$ python -q
>>> import numpy as np
>>> from numpy import linalg as LA
>>> np.set_printoptions(precision=3, suppress=True, linewidth=140)
>>> E = np.loadtxt("sample8.csv", delimiter=",")
>>> E
array([[-0.263, -0.238, -0.133,  0.26 ,  0.888],
       [ 0.376, -0.773, -0.134, -0.492,  0.028],
       [-0.828, -0.278, -0.332, -0.125, -0.334],
       [-0.113,  0.487, -0.138, -0.797,  0.31 ],
       [ 0.301,  0.176, -0.914,  0.2  , -0.059]])
>>> proj = np.triu(np.array([[9, 0, 8, 6, 8],
...     [3, 2, 6, 3, 0],
...     [2, 1, 3, 0, 4],
...     [5, 5, 4, 9, 0],
...     [0, 7, 6, 0, 3]]), 1) + np.eye(5)
>>> Y = proj @ E @ LA.inv(proj)
>>> round(float(np.trace(Y)), 3), round(np.trace(E), 3)
(-2.225, np.float64(-2.225))
>>> np.poly(Y)
array([ 1.   ,  2.225,  1.321, -1.321, -2.225, -1.   ])
>>> X = np.load("test12.npy")
>>> X
array([[  9.836,  20.06 ],
       [  3.779,   8.304],
       [ -9.495, -20.22 ],
       [-18.198, -36.456]])
>>> proj = X @ LA.solve(X.T @ X, X.T)
>>> proj @ X[:, 1]
array([ 20.06 ,   8.304, -20.22 , -36.456])
>>> np.allclose(proj @ proj, proj)
True
>>> proj
array([[ 0.182,  0.082, -0.193, -0.325],
       [ 0.082,  0.271, -0.422,  0.113],
       [-0.193, -0.422,  0.685, -0.027],
       [-0.325,  0.113, -0.027,  0.862]])
>>> np.round(LA.eigvalsh(proj), 3) + 0
array([0., 0., 1., 1.])
>>> Y = np.c_[X[:, :1] @ np.array([[0]]), np.array([2, 0, 1, 0])]
>>> Y
array([[0., 2.],
       [0., 0.],
       [0., 1.],
       [0., 0.]])
>>> LA.lstsq(X, Y[:, 0])[0]
array([0., 0.])
>>> LA.matrix_rank(np.c_[X, Y])
np.int64(3)
>>> LA.matrix_rank(Y)
np.int64(1)
>>> round(float(LA.norm(Y, 2) / LA.norm(Y)), 3)
1.0
>>> np.argsort(-LA.norm(Y, axis=0).round(6), kind="stable")[:3]
array([1, 0])
>>> LA.cond(Y) > 100
np.True_
>>> LA.matrix_rank(Y, rtol=0.1)
np.int64(1)
>>> LA.matrix_rank(X, rtol=0.1)
np.int64(1)
>>> [round(float(x), 3) for x in LA.svd(X, compute_uv=False)[:3]]
[52.357, 0.543]
>>> round(LA.norm(X, 2) / LA.norm(X), 3)
np.float64(1.0)
>>> Y = np.array([[0, 0, 3], [3, 2, 3]])
>>> np.vstack([X, Y.T]).shape
(7, 2)
>>> LA.matrix_rank(np.vstack([X, Y.T]))
np.int64(2)
>>> A = np.load("x.npy")
>>> A
array([[0, 0, 0, 0, 0, 0, 5],
       [3, 4, 0, 4, 0, 0, 2],
       [0, 4, 0, 2, 0, 4, 4],
       [5, 0, 0, 0, 0, 1, 0],
       [0, 0, 0, 0, 0, 2, 0]])
>>> # columns 2 and 4 are equal
>>> gram = A.T @ A
>>> LA.matrix_rank(gram)
np.int64(5)
>>> LA.svd(A, compute_uv=False) ** 2
array([90.831, 32.448, 15.666, 12.784,  0.271])
>>> (A @ A.T).shape
(5, 5)
>>> LA.svd(A, compute_uv=False)
array([9.531, 5.696, 3.958, 3.576, 0.521])
>>> A.sum(axis=1)
array([ 5, 13, 14,  6,  2])
>>> round(LA.norm(A), 3)
np.float64(12.329)
>>> Y = A / LA.norm(A, axis=1, keepdims=True)
>>> gram = Y @ Y.T
>>> gram[2]
array([0.555, 0.662, 1.   , 0.109, 0.555])
>>> (np.abs(gram) > 0.9).astype(int)
array([[1, 0, 0, 0, 0],
       [0, 1, 0, 0, 0],
       [0, 0, 1, 0, 0],
       [0, 0, 0, 1, 0],
       [0, 0, 0, 0, 1]])
>>> LA.norm(Y, axis=1)
array([1., 1., 1., 1., 1.])
